$ python -q
>>> import numpy as np
>>> import numpy.linalg as la
>>> np.set_printoptions(precision=2, suppress=True, linewidth=100)
>>> X = np.arange(36).reshape(6, 6) + -3
>>> X
array([[-3, -2, -1,  0,  1,  2],
       [ 3,  4,  5,  6,  7,  8],
       [ 9, 10, 11, 12, 13, 14],
       [15, 16, 17, 18, 19, 20],
       [21, 22, 23, 24, 25, 26],
       [27, 28, 29, 30, 31, 32]])
>>> # looks like rank 2
>>> left, s, Vh = la.svd(X)
>>> np.argmax(s[:-1] / (s[1:] + 1e-6)) + 1
np.int64(2)
>>> Y = left[:, :2] @ np.diag(s[:2]) @ Vh[:2]
>>> Y.round(2) + 0
array([[-3., -2., -1.,  0.,  1.,  2.],
       [ 3.,  4.,  5.,  6.,  7.,  8.],
       [ 9., 10., 11., 12., 13., 14.],
       [15., 16., 17., 18., 19., 20.],
       [21., 22., 23., 24., 25., 26.],
       [27., 28., 29., 30., 31., 32.]])
>>> la.matrix_rank(X, rtol=0.05)
np.int64(2)
>>> left, s, Vh = la.svd(X)
>>> evecs = Vh[:(s > 1e-8).sum()]
>>> rng = np.random.default_rng(44)
>>> vec = X[3] + 5 * X[1] + rng.integers(2) * np.eye(6)[2]
>>> vec
array([30., 36., 43., 48., 54., 60.])
>>> print(np.round(la.norm(vec - evecs.T @ evecs @ vec), 2))
0.91
>>> print(la.matrix_rank(np.vstack([X, vec])))
3
>>> print(np.allclose(evecs.T @ evecs @ vec, vec))
False
>>> X[2] @ X[5]
np.int64(2053)
>>> round(float(la.norm(X[2] - X[5])), 2)
44.09
>>> round(la.norm(X[2], 1), 2), np.round(la.norm(X[2], np.inf), 2)
(np.float64(69.0), np.float64(14.0))
>>> round(la.norm(X, 1), 2), np.round(la.norm(X, np.inf), 2)
(np.float64(102.0), np.float64(177.0))
>>> print(round(float(la.norm(X, 2)), 2))
106.86
>>> rank = la.matrix_rank(X)
>>> rank
np.int64(2)
>>> null = la.svd(X)[2][rank:].T
>>> [int(la.matrix_rank(X[:, :j + 1])) for j in range(6)]
[1, 2, 2, 2, 2, 2]
>>> print(np.allclose(X @ null, 0))
True
>>> K = np.load("w.npy")
>>> print(K)
[[-2.42  0.7   1.3 ]
 [-3.84  0.7   1.9 ]
 [ 0.06 -2.   -0.1 ]
 [ 1.17  0.   -0.7 ]
 [-1.3  -0.2   0.7 ]
 [-2.35  0.2   1.2 ]
 [ 3.6  -0.2  -1.8 ]
 [ 0.42  0.1  -0.2 ]
 [ 1.53  0.3  -0.8 ]
 [ 2.24  1.2  -1.1 ]
 [ 1.52  0.4  -0.8 ]]
>>> d = la.norm(K[:, None] - K[None], axis=-1)
>>> print(la.norm(K - K.mean(axis=0), axis=1))
[2.88 4.39 2.11 1.3  1.57 2.71 3.97 0.4  1.67 2.66 1.68]
>>> print(np.flatnonzero(d[9] < d.mean() / 2))
[ 8  9 10]
>>> la.norm(K, axis=1)
array([2.83, 4.34, 2.  , 1.36, 1.49, 2.65, 4.03, 0.48, 1.75, 2.77, 1.76])
>>> la.matrix_rank(d ** 2)
np.int64(5)
>>> print(d[9].round(6).argsort(kind="stable")[:4])
[ 9 10  8  3]
>>> cen = (K - K.mean(axis=0)) / K.std(axis=0)
>>> cen.std(axis=0)
array([1., 1., 1.])
>>> np.argwhere(np.abs(cen) > 2)
array([[2, 1]])
>>> coef = la.lstsq(np.delete(cen, 1, axis=1), cen[:, 1])[0]
>>> print(coef)
[8.78 8.88]
>>> np.abs(coef).argmax()
np.int64(1)
>>> cen = K - K.mean(axis=0)
>>> left, s, Vh = la.svd(cen, full_matrices=False)
>>> (np.sign(left[:, 0]) == np.sign(left[0, 0])).astype(int)
array([1, 1, 0, 0, 1, 1, 0, 0, 0, 0, 0])
>>> np.round((s ** 2).sum() ** 2 / (s ** 4).sum(), 2)
np.float64(1.2)
>>> np.abs(Vh[0]).argmax()
np.int64(0)
>>> la.matrix_rank(cen)
np.int64(3)
>>> np.round(cen.mean(axis=0), 2) + 0
array([0., 0., 0.])
>>> cen = K - K.mean(axis=0)
>>> evecs = la.svd(cen)[2][:2]
>>> Y = cen - cen @ evecs.T @ evecs
>>> np.round(np.cov(cen @ evecs.T, rowvar=False), 2) + 0
array([[6.55, 0.  ],
       [0.  , 0.66]])
>>> np.round(Y.std(axis=0), 2) + 0
array([0.02, 0.  , 0.04])
>>> print(np.diag(evecs.T @ evecs))
[0.79 1.   0.21]
>>> arr = np.loadtxt("x.csv", delimiter=",")
>>> arr
array([[ 160.56, -119.35, -160.32,  -97.74,   79.71],
       [ 159.89, -121.31, -160.85, -100.4 ,   79.03],
       [ 159.63, -118.65, -159.61, -100.02,   80.09],
       [ 159.54, -121.19, -161.07, -101.21,   79.91],
       [ 158.12, -119.27, -159.73, -100.06,   80.62],
       [ 160.14, -119.6 , -159.55, -100.95,   81.49],
       [ 160.87, -120.17, -160.76, -100.98,   79.1 ],
       [ 161.08, -120.09, -162.7 ,  -99.75,   79.4 ],
       [ 160.59, -119.22, -159.81, -100.66,   81.03],
       [ 162.2 , -119.26, -159.54,  -98.34,   79.91],
       [ 160.12, -119.36, -161.45,  -99.9 ,   79.84],
       [ 160.53, -120.77, -157.24,  -99.13,   79.45]])
>>> print(la.matrix_rank(K, rtol=0.1))
2
>>> np.abs(la.svd(K)[2][-1])
array([0.45, 0.02, 0.89])
>>> np.round(la.norm(K, 2) / la.norm(K), 2)
np.float64(0.95)
>>> la.cond(K) > 100
np.False_
